$ python -q
>>> import numpy as np
>>> np.set_printoptions(precision=2, suppress=True, linewidth=140, legacy="1.25")
>>> def rd(a):
...     return np.round(a, 2) + 0
... 
>>> J = np.loadtxt("data.csv", delimiter=",")
>>> J
array([[ 3., -4.,  2.,  0.,  1.],
       [-3.,  0.,  3., -2.,  2.],
       [ 3., -2., -1., -3., -2.],
       [ 0., -2.,  3.,  3.,  3.],
       [ 0., -2.,  3.,  3.,  3.],
       [-3.,  0.,  3., -2.,  2.],
       [ 0., -2.,  3.,  3.,  3.],
       [ 0.,  0.,  0.,  0.,  0.],
       [-3.,  0.,  3., -2.,  2.],
       [ 0.,  0.,  0.,  0.,  0.],
       [ 0.,  0.,  0.,  0.,  0.],
       [ 0.,  1.,  3.,  0.,  1.],
       [ 2.,  3., -3., -5., -4.],
       [ 0.,  0.,  0.,  0.,  0.],
       [ 0.,  1.,  3.,  0.,  1.],
       [ 0.,  0.,  0.,  0.,  0.],
       [-4.,  0.,  4.,  2.,  5.],
       [ 0.,  0.,  0.,  0.,  0.],
       [ 0.,  0.,  0.,  0.,  0.],
       [ 2.,  0., -3., -2., -2.],
       [-4.,  2.,  1., -1.,  2.],
       [ 2.,  0., -3., -2., -2.],
       [-3., -2.,  6.,  1.,  5.],
       [ 0.,  3.,  0., -3., -2.],
       [-1.,  2., -2.,  1.,  0.],
       [ 0.,  3.,  0., -3., -2.],
       [ 0., -2.,  3.,  3.,  3.],
       [ 3., -4.,  2.,  0.,  1.],
       [ 0.,  0.,  0.,  0.,  0.],
       [ 0.,  0.,  0.,  0.,  0.],
       [-1.,  2., -2.,  1.,  0.],
       [ 0.,  0.,  0.,  0.,  0.],
       [ 0.,  0.,  0.,  0.,  0.],
       [-3.,  1.,  6., -2.,  3.],
       [ 0., -2.,  3.,  3.,  3.],
       [ 0.,  0.,  0.,  0.,  0.],
       [ 2.,  0., -3., -2., -2.],
       [-1.,  2., -2.,  1.,  0.],
       [-3.,  0.,  3., -2.,  2.]])
>>> # row 4 repeats row 3
>>> Y = np.c_[J[:, :3] @ np.array([[2, 3, 2], [0, -3, -3], [-1, -3, -2]]), np.array([1, 2, 3, 3, 2, 1, 3, 0, 2, 3, 0, 2, 0, 1, 2, 0, 1, 3, 2, 3, 3, 0, 3, 2, 0, 3, 0, 0, 3, 0, 1, 2, 1, 1, 2, 3, 2, 0, 3])]
>>> Y
array([[  4.,  15.,  14.,   1.],
       [ -9., -18., -12.,   2.],
       [  7.,  18.,  14.,   3.],
       [ -3.,  -3.,   0.,   3.],
       [ -3.,  -3.,   0.,   2.],
       [ -9., -18., -12.,   1.],
       [ -3.,  -3.,   0.,   3.],
       [  0.,   0.,   0.,   0.],
       [ -9., -18., -12.,   2.],
       [  0.,   0.,   0.,   3.],
       [  0.,   0.,   0.,   0.],
       [ -3., -12.,  -9.,   2.],
       [  7.,   6.,   1.,   0.],
       [  0.,   0.,   0.,   1.],
       [ -3., -12.,  -9.,   2.],
       [  0.,   0.,   0.,   0.],
       [-12., -24., -16.,   1.],
       [  0.,   0.,   0.,   3.],
       [  0.,   0.,   0.,   2.],
       [  7.,  15.,  10.,   3.],
       [ -9., -21., -16.,   3.],
       [  7.,  15.,  10.,   0.],
       [-12., -21., -12.,   3.],
       [  0.,  -9.,  -9.,   2.],
       [  0.,  -3.,  -4.,   0.],
       [  0.,  -9.,  -9.,   3.],
       [ -3.,  -3.,   0.,   0.],
       [  4.,  15.,  14.,   0.],
       [  0.,   0.,   0.,   3.],
       [  0.,   0.,   0.,   0.],
       [  0.,  -3.,  -4.,   1.],
       [  0.,   0.,   0.,   2.],
       [  0.,   0.,   0.,   1.],
       [-12., -30., -21.,   1.],
       [ -3.,  -3.,   0.,   2.],
       [  0.,   0.,   0.,   3.],
       [  7.,  15.,  10.,   2.],
       [  0.,  -3.,  -4.,   0.],
       [ -9., -18., -12.,   3.]])
>>> rd(np.linalg.norm(Y - J @ np.linalg.lstsq(J, Y)[0], axis=0))
array([0.  , 0.  , 0.  , 9.75])
>>> print(rd(np.linalg.lstsq(J, Y[:, 0])[0]))
[ 2.  0. -1.  0.  0.]
